$ python -q
>>> import numpy as np
>>> import numpy.linalg as la
>>> np.set_printoptions(suppress=True, linewidth=120)
>>> rnd = lambda a: np.round(a, 4) + 0
>>> feats = np.loadtxt("layer16.csv", delimiter=",")
>>> print(feats)
[[14.  9. -8.]
 [ 9. 23.  1.]
 [-8.  1.  9.]]
>>> x = np.ones(3)
>>> for _ in range(4):
...     x = feats @ x
...     x /= la.norm(x)
...     print(round(x @ feats @ x, 4))
... 
27.9173
28.8178
29.0895
29.1692
>>> print(rnd(x))
[ 0.5462  0.8236 -0.153 ]
>>> print(la.cond(feats) > 100)
False
>>> print([round(float(x), 4) for x in la.svd(feats, compute_uv=False)[:3]])
[29.2015, 15.6166, 1.1819]
>>> out = la.inv(feats)
>>> print(rnd(la.det(feats) * la.det(out)))
1.0
>>> print(rnd(la.inv(out)))
[[14.  9. -8.]
 [ 9. 23.  1.]
 [-8.  1.  9.]]
>>> print(np.allclose(out, feats.T))
False
>>> print(rnd(feats @ out))
[[1. 0. 0.]
 [0. 1. 0.]
 [0. 0. 1.]]
>>> print(rnd(la.cond(feats)))
24.7062
>>> q, V = la.qr(feats[:, :1])[0], la.qr(feats[:, 1:])[0]
>>> s = la.svd(q.T @ V, compute_uv=False)
>>> print(rnd(np.degrees(np.arccos(s.clip(0, 1)))))
[5.6594]
>>> print(rnd(la.norm(q @ q.T - V @ V.T, 2)))
1.0
>>> K = np.load("dump.npy")
>>> print(K)
[[3.3769 4.7353 4.3765]
 [0.7842 4.4958 2.2097]
 [3.2858 3.6599 3.4445]
 [2.1291 2.8518 4.4872]
 [4.3347 2.5366 2.7988]
 [1.8598 3.1626 2.2959]
 [2.6703 2.114  3.176 ]
 [2.3466 3.79   3.2183]
 [2.3281 4.0862 4.232 ]
 [3.5599 4.4985 5.0714]
 [3.5216 2.1597 2.1988]
 [1.974  2.5388 1.9727]
 [4.8017 3.1844 3.7895]
 [2.187  3.3745 2.17  ]
 [2.0376 2.044  4.2385]
 [1.6202 3.9203 2.0288]
 [4.0077 3.1108 2.8967]
 [3.4141 3.5557 1.6524]
 [3.2244 3.9162 3.2698]]
>>> z = K[:, 2] > np.median(K[:, 2])
>>> f = K[z].mean(axis=0) - K[~z].mean(axis=0)
>>> print(z.astype(int))
[1 0 1 1 0 0 0 1 1 1 0 0 1 0 1 0 0 0 1]
>>> C = K[[7, 4]].astype(float)
>>> for _ in range(7):
...     z = la.norm(K[:, None] - C, axis=-1).argmin(axis=1)
...     C = np.array([K[z == j].mean(axis=0) for j in range(2)])
... 
>>> print(z)
[0 0 0 0 1 0 0 0 0 0 1 0 1 0 0 0 1 1 0]
>>> print(np.bincount(z))
[14  5]
>>> P = K @ la.solve(K.T @ K, K.T)
>>> print(rnd(P @ K[:, 2]))
[4.3765 2.2097 3.4445 4.4872 2.7988 2.2959 3.176  3.2183 4.232  5.0714 2.1988 1.9727 3.7895 2.17   4.2385 2.0288 2.8967
 1.6524 3.2698]
>>> print(np.allclose(P @ P, P))
True
>>> out = np.c_[K[:, :2] @ np.array([[1, 3], [0, 2]]), np.array([0, 1, -3, 0, -2, 1, 1, 1, -1, 3, 2, -2, 1, 0, 2, 0, 3, -1, -3])]
>>> print(rnd(out))
[[ 3.3769 19.6013  0.    ]
 [ 0.7842 11.3442  1.    ]
 [ 3.2858 17.1772 -3.    ]
 [ 2.1291 12.0909  0.    ]
 [ 4.3347 18.0773 -2.    ]
 [ 1.8598 11.9046  1.    ]
 [ 2.6703 12.2389  1.    ]
 [ 2.3466 14.6198  1.    ]
 [ 2.3281 15.1567 -1.    ]
 [ 3.5599 19.6767  3.    ]
 [ 3.5216 14.8842  2.    ]
 [ 1.974  10.9996 -2.    ]
 [ 4.8017 20.7739  1.    ]
 [ 2.187  13.31    0.    ]
 [ 2.0376 10.2008  2.    ]
 [ 1.6202 12.7012  0.    ]
 [ 4.0077 18.2447  3.    ]
 [ 3.4141 17.3537 -1.    ]
 [ 3.2244 17.5056 -3.    ]]
>>> print(la.matrix_rank(np.c_[K, out]))
4
>>> print(la.matrix_rank(out))
3
>>> print(rnd(la.lstsq(K, out[:, 0])[0]))
[1. 0. 0.]
>>> C = np.array([[-0.2, -1.7, 0.6], [-0.4, -0.9, -1.7]])
>>> rng = np.random.default_rng(637)
>>> A = np.array([[0, 2],
...     [1, 0],
...     [-2, -1],
...     [1, -1],
...     [1, 2],
...     [1, 1],
...     [1, -1],
...     [2, 1],
...     [0, -2],
...     [-1, 0],
...     [0, -2],
...     [2, 0],
...     [2, -2],
...     [0, 0],
...     [-2, 2],
...     [1, -2],
...     [1, 1],
...     [1, -2],
...     [2, 2],
...     [1, -1],
...     [1, -2]]) @ C + 0.02 * rng.normal(size=(21, 3))
>>> print(rnd(A))
[[-0.8044 -1.8171 -3.3831]
 [-0.1979 -1.6986  0.6054]
 [ 0.7789  4.2881  0.5086]
 [ 0.2192 -0.7966  2.2754]
 [-0.9788 -3.4756 -2.8178]
 [-0.6008 -2.6073 -1.0772]
 [ 0.2011 -0.7857  2.3335]
 [-0.8203 -4.2808 -0.498 ]
 [ 0.7983  1.8084  3.3752]
 [ 0.2073  1.7484 -0.5759]
 [ 0.8407  1.797   3.3839]
 [-0.4184 -3.3697  1.2102]
 [ 0.4338 -1.6353  4.5845]
 [-0.0001 -0.0097 -0.0275]
 [-0.4294  1.5749 -4.6017]
 [ 0.5785  0.0817  3.9915]
 [-0.6132 -2.6542 -1.1246]
 [ 0.6068  0.1117  4.011 ]
 [-1.1703 -5.2457 -2.1909]
 [ 0.189  -0.8063  2.2938]
 [ 0.6031  0.1367  3.9625]]
>>> blk = np.stack([A, 2 * A, A[::-1]])
>>> print(blk.shape)
(3, 21, 3)
>>> print((blk @ A.T).shape)
(3, 21, 21)
>>> print(la.matrix_rank(blk.reshape(3, -1)))
2
>>> J = np.load("sample1.npy")
>>> print(J)
[[-16.1314  31.4699  49.8085]
 [-10.4392  -5.395    0.818 ]
 [ -5.9047 -39.7652 -29.6968]
 [ 20.4454   6.0436   5.0742]
 [-13.919   -0.4274   6.9615]
 [ 12.6769   7.4899  16.5782]
 [ 23.215    5.7123  15.6998]
 [  0.0531   6.6222   8.3483]
 [  1.0592   2.7199  -8.7083]
 [ 34.0192  23.9333  18.005 ]
 [ -7.271  -20.7192  -3.998 ]
 [ 26.3163   2.316    2.4923]
 [-14.0865  -5.0559  19.0915]
 [-18.4509  -0.204    3.6843]
 [ 17.3986  -3.9838  -3.4871]
 [  8.7458  15.7818  15.5622]
 [  6.7045  11.3668 -11.0625]
 [ -5.5962  24.6123  14.2663]
 [-23.8709 -19.9286 -28.5152]
 [-17.4867 -10.2982 -10.1385]
 [-15.4885 -29.0922   2.3911]
 [-17.7609 -40.5813 -13.9189]
 [  1.0052   6.7227  33.4527]]
>>> C = J[[15, 16]].astype(float)
>>> for _ in range(7):
...     z = la.norm(J[:, None] - C, axis=-1).argmin(axis=1)
...     C = np.array([J[z == j].mean(axis=0) for j in range(2)])
... 
>>> print(z)
[0 1 1 0 1 0 0 0 1 0 1 0 0 1 0 0 0 0 1 1 1 1 0]
>>> print(rnd(C[1] - C[0]))
[-21.7814 -26.6023 -22.2528]
>>> print(np.abs(C[1] - C[0]).argmax())
1
